$ python3 -q
>>> import numpy as np
>>> import numpy.linalg as la
>>> np.set_printoptions(suppress=True, linewidth=140)
>>> rd = lambda a: np.round(a, 2) + 0
>>> arr = np.loadtxt("x.csv", delimiter=",")
>>> arr
array([[  9.23,  -1.2 ,   0.99,  -0.91,  -0.19],
       [  4.52,  -0.8 ,   0.77,  -2.76,   1.23],
       [ -1.68,  -0.9 ,  -0.89, -11.34,  -0.01],
       [-10.5 ,   0.9 ,   3.39,   0.82,  -0.94],
       [ -3.89,  -0.3 ,  -0.9 ,   1.38,   0.33],
       [ -1.03,   1.12,   4.33,   5.11,   0.84],
       [  4.3 ,   0.15,   1.76,  -8.29,   0.64],
       [ 13.11,  -0.92,   0.14,  13.23,  -0.46],
       [  8.27,   3.18,  -0.45,  -0.12,   0.5 ],
       [ 11.69,  -0.38,   1.1 ,  -2.62,   0.29],
       [ -7.13,  -0.92,  -1.5 ,   2.55,   0.81],
       [  3.14,   1.57,   0.71,  -3.09,   0.17],
       [ -6.38,  -1.47,  -1.8 ,   8.22,  -0.3 ],
       [ -0.75,  -2.06,   0.88,   8.03,  -0.61],
       [  1.66,   1.3 ,   1.08,   0.47,  -0.22],
       [-11.94,   2.05,   0.64,   0.45,   0.94],
       [  0.28,  -0.3 ,  -3.17,  -8.03,  -0.08],
       [-10.93,  -1.15,   1.62,   0.66,   0.22],
       [ -4.76,   0.46,   0.36,   7.45,  -0.08],
       [ -3.27,  -1.81,   0.03,  -0.97,   0.21],
       [  0.37,  -1.36,  -0.08,  -4.65,   0.59]])
>>> Xc = (arr - arr.mean(axis=0)) / arr.std(axis=0)
>>> np.argwhere(np.abs(Xc) > 2)
array([[ 2,  3],
       [ 3,  4],
       [ 5,  2],
       [ 7,  3],
       [ 8,  1],
       [16,  2]])
>>> beta = la.lstsq(np.delete(Xc, 0, axis=1), Xc[:, 0])[0]
>>> np.abs(beta).argmax()
np.int64(2)
>>> x0 = np.array([-2, 0, 3, 0, 1])
>>> target = arr @ x0
>>> beta, lr = np.zeros(5), 1 / la.norm(arr, 2) ** 2
>>> for i in range(300):
...     beta -= lr * arr.T @ (arr @ beta - target)
...     if i % 50 == 0: print(i, round(la.norm(arr @ beta - target), 2))
... 
0 21.9
50 2.28
100 1.22
150 0.89
200 0.67
250 0.5
>>> rd(beta)
array([-2.  ,  0.01,  3.01,  0.  ,  0.85])
>>> t3 = np.stack([arr, 5 * arr, arr[::-1]])
>>> t3.shape
(3, 21, 5)
>>> rd(la.norm(t3, axis=(1, 2)))
array([ 42.93, 214.64,  42.93])
>>> la.matrix_rank(t3)
array([5, 5, 5])
>>> rd(np.einsum("bij,cij->bc", t3, t3))
array([[ 1842.85,  9214.24,   347.94],
       [ 9214.24, 46071.21,  1739.69],
       [  347.94,  1739.69,  1842.85]])
>>> X = np.loadtxt("data.csv", delimiter=",")
>>> X
array([[-2., -1.,  0.,  1.],
       [ 2.,  3.,  4.,  5.],
       [ 6.,  7.,  8.,  9.],
       [10., 11., 12., 13.]])
>>> rk = la.matrix_rank(X)
>>> rk
np.int64(2)
>>> N = la.svd(X)[2][rk:].T
>>> [int(la.matrix_rank(X[:i])) for i in range(1, len(X) + 1)]
[1, 2, 2, 2]
>>> N.shape
(4, 2)
>>> la.matrix_rank(X.T @ X), la.matrix_rank(X @ X.T)
(np.int64(2), np.int64(2))
>>> [int(la.matrix_rank(np.delete(X, i, axis=0))) for i in range(4)]
[2, 2, 2, 2]
>>> rd(N @ N.T)
array([[ 0.3, -0.4, -0.1,  0.2],
       [-0.4,  0.7, -0.2, -0.1],
       [-0.1, -0.2,  0.7, -0.4],
       [ 0.2, -0.1, -0.4,  0.3]])
